>>> import numpy as np
>>> import numpy.linalg as la
>>> np.set_printoptions(precision=1, suppress=True, linewidth=140)
>>> q, _ = la.qr(np.array([[2.5, 0.8, 0.2], [1.0, 0.2, -0.4], [0.5, 1.2, 0.8]]))
>>> K = q[:, :3]
>>> K
array([[-0.9, -0.1, -0.4],
       [-0.4, -0.2,  0.9],
       [-0.2,  1. ,  0.1]])
>>> t = np.radians(142)
>>> R = np.eye(3)
>>> R[2, 2] = R[0, 0] = np.cos(t)
>>> R[2, 0], R[0, 2] = -np.sin(t), np.sin(t)
>>> R
array([[-0.8,  0. ,  0.6],
       [ 0. ,  1. ,  0. ],
       [-0.6,  0. , -0.8]])
>>> A2 = K @ R.T
>>> np.allclose(la.norm(K, axis=1), la.norm(A2, axis=1))
True
>>> np.kron(np.eye(2, dtype=int), R)
array([[-0.8,  0. ,  0.6, -0. ,  0. ,  0. ],
       [ 0. ,  1. ,  0. ,  0. ,  0. ,  0. ],
       [-0.6,  0. , -0.8, -0. ,  0. , -0. ],
       [-0. ,  0. ,  0. , -0.8,  0. ,  0.6],
       [ 0. ,  0. ,  0. ,  0. ,  1. ,  0. ],
       [-0. ,  0. , -0. , -0.6,  0. , -0.8]])
>>> round(float(np.einsum("ii->", R)), 1)
-0.6
>>> np.round(la.det(R[::-1]), 1)
np.float64(-1.0)
>>> la.eigvals(R)
array([-0.8+0.6j, -0.8-0.6j,  1. +0.j ])
>>> round(la.det(R.T), 1)
np.float64(1.0)
>>> round(la.eigvals(R).sum().real, 1)
np.float64(-0.6)
>>> arr = np.load("block14.npy")
>>> arr.round(1) + 0
array([[ 0. , -0.2,  0. ],
       [-0.2,  0.9, -0.2],
       [ 0. , -0.2,  0. ]])
>>> x0 = np.array([2, 1, 1])
>>> arr @ np.eye(3)[1]
array([-0.2,  0.9, -0.2])
>>> arr @ x0
array([-0.1,  0.4, -0.1])
>>> arr @ np.ones(3)
array([-0.1,  0.6, -0.1])
>>> A2 = np.array([[1, 1], [1, -1]])
>>> rng = np.random.default_rng(7880)
>>> X = np.kron(A2, np.kron(A2, A2))[rng.permutation(8)][:2]
>>> X
array([[ 1,  1,  1,  1,  1,  1,  1,  1],
       [ 1, -1, -1,  1,  1, -1, -1,  1]])
>>> X.reshape(2, -1)
array([[ 1,  1,  1,  1,  1,  1,  1,  1],
       [ 1, -1, -1,  1,  1, -1, -1,  1]])
>>> X.ravel(order="F")
array([ 1,  1,  1, -1,  1, -1,  1,  1,  1,  1,  1, -1,  1, -1,  1,  1])
>>> X.reshape(-1, 2)
array([[ 1,  1],
       [ 1,  1],
       [ 1,  1],
       [ 1,  1],
       [ 1, -1],
       [-1,  1],
       [ 1, -1],
       [-1,  1]])
>>> T = X.reshape(2, 2, -1)
>>> np.einsum("ihd,ihd->ih", T, T)
array([[4, 4],
       [4, 4]])
>>> np.swapaxes(T, 1, 2)[0]
array([[1, 1],
       [1, 1],
       [1, 1],
       [1, 1]])
>>> T.shape
(2, 2, 4)
>>> np.einsum("ihd,jhd->hij", T, T).shape
(2, 2, 2)
>>> T.transpose(1, 0, 2)
array([[[ 1,  1,  1,  1],
        [ 1, -1, -1,  1]],

       [[ 1,  1,  1,  1],
        [ 1, -1, -1,  1]]])
>>> T[:, 0]
array([[ 1,  1,  1,  1],
       [ 1, -1, -1,  1]])
>>> round(la.norm(X) ** 2 / la.norm(X, 2) ** 2, 1)
np.float64(2.0)
>>> round(la.norm(X[0] - X[1]), 1)
np.float64(4.0)
>>> round(float(la.norm(X, "nuc")), 1)
5.7
>>> W = np.array([[-4, 1, -5, -1, 0, 0],
...     [3, 0, -1, 5, 5, 5],
...     [2, -4, 4, 5, 2, -4],
...     [-4, -3, -3, 4, -1, -5],
...     [1, -1, -4, 4, -4, 2],
...     [5, -3, 5, -1, 3, -3],
...     [-2, 2, 1, 5, -1, 5],
...     [-4, 2, -3, 4, -1, -5]])
>>> beta = np.array([1, 2, 2, 1, 0, 0])
>>> H = np.maximum(X @ W + beta, 0)
>>> la.matrix_rank(H)
np.int64(2)
>>> (H > 0).astype(int)
array([[0, 0, 0, 1, 1, 0],
       [0, 1, 0, 0, 0, 0]])
>>> (H > 0).mean(axis=0)
array([0. , 0.5, 0. , 0.5, 0.5, 0. ])
>>> H
array([[ 0,  0,  0, 26,  3,  0],
       [ 0,  6,  0,  0,  0,  0]])
>>> W2 = np.array([[0, 0], [2, 2], [-2, 2], [-1, 2], [0, 3], [-2, 2]])
>>> (H @ W2).round(6).argmax(axis=1)
array([1, 0])
>>> H @ W2
array([[-26,  61],
       [ 12,  12]])
>>> F = np.load("mat.npy")
>>> F
array([[9, 0, 7, 2],
       [0, 4, 0, 4],
       [7, 0, 6, 1],
       [2, 4, 1, 5]])
>>> np.abs(np.diag(la.qr(F)[1])) > 1e-9
array([ True,  True,  True, False])
>>> np.round(F @ la.pinv(F) @ F, 1) + 0
array([[9., 0., 7., 2.],
       [0., 4., 0., 4.],
       [7., 0., 6., 1.],
       [2., 4., 1., 5.]])
>>> round(np.trace(la.pinv(F) @ F), 1)
np.float64(3.0)
>>> np.unique(F.round(6), axis=0).shape
(4, 4)
>>> A = np.array([[1, 0, 0, 0], [0, 0, -1, 0], [0, 0, 0, 2], [0, 1, 0, 0]])
>>> A
array([[ 1,  0,  0,  0],
       [ 0,  0, -1,  0],
       [ 0,  0,  0,  2],
       [ 0,  1,  0,  0]])
>>> lab = rng.permutation(4)
>>> lab
array([2, 3, 1, 0])
>>> A2 = A[lab][:, lab]
>>> np.trace(A2)
np.int64(1)
>>> A2
array([[ 0,  2,  0,  0],
       [ 0,  0,  1,  0],
       [-1,  0,  0,  0],
       [ 0,  0,  0,  1]])
>>> np.allclose(A2, A)
False
>>> np.sort(np.abs(la.eigvals(A2)))
array([1. , 1.3, 1.3, 1.3])
>>> feats = np.loadtxt("layer6.csv", delimiter=",")
>>> feats
array([[0., 0., 0.],
       [2., 5., 5.],
       [0., 0., 0.],
       [0., 1., 2.],
       [2., 2., 1.],
       [2., 3., 3.],
       [0., 1., 2.],
       [0., 0., 0.],
       [0., 1., 2.],
       [0., 0., 0.],
       [0., 0., 0.],
       [0., 0., 0.],
       [0., 1., 2.],
       [0., 1., 2.],
       [2., 2., 1.],
       [0., 0., 0.],
       [0., 0., 0.],
       [0., 0., 0.],
       [0., 3., 4.],
       [0., 1., 2.],
       [0., 3., 4.],
       [0., 0., 0.],
       [0., 0., 0.],
       [0., 0., 0.]])
>>> x0 = np.array([-4, 1, 1])
>>> y = K @ x0
>>> y
array([3.1, 2.2, 1.8])
>>> la.solve(K, y + K[:, 0])
array([-3.,  1.,  1.])
>>> np.round(la.solve(K, K[:, 1]), 1) + 0
array([0., 1., 0.])
>>> q, R = la.qr(A)
>>> np.allclose(R.T @ R, A.T @ A)
True
>>> q
array([[ 1.,  0.,  0.,  0.],
       [-0.,  0.,  1.,  0.],
       [-0., -0.,  0., -1.],
       [-0., -1.,  0.,  0.]])
>>> abs(R[0, 0]), np.round(la.norm(A[:, 0]), 1)
(np.float64(1.0), np.float64(1.0))
>>> np.abs(np.diag(R))
array([1., 1., 1., 2.])
>>> q @ R
array([[ 1.,  0.,  0.,  0.],
       [ 0.,  0., -1.,  0.],
       [ 0.,  0.,  0.,  2.],
       [ 0.,  1.,  0.,  0.]])
>>> q.shape, R.shape
((4, 4), (4, 4))
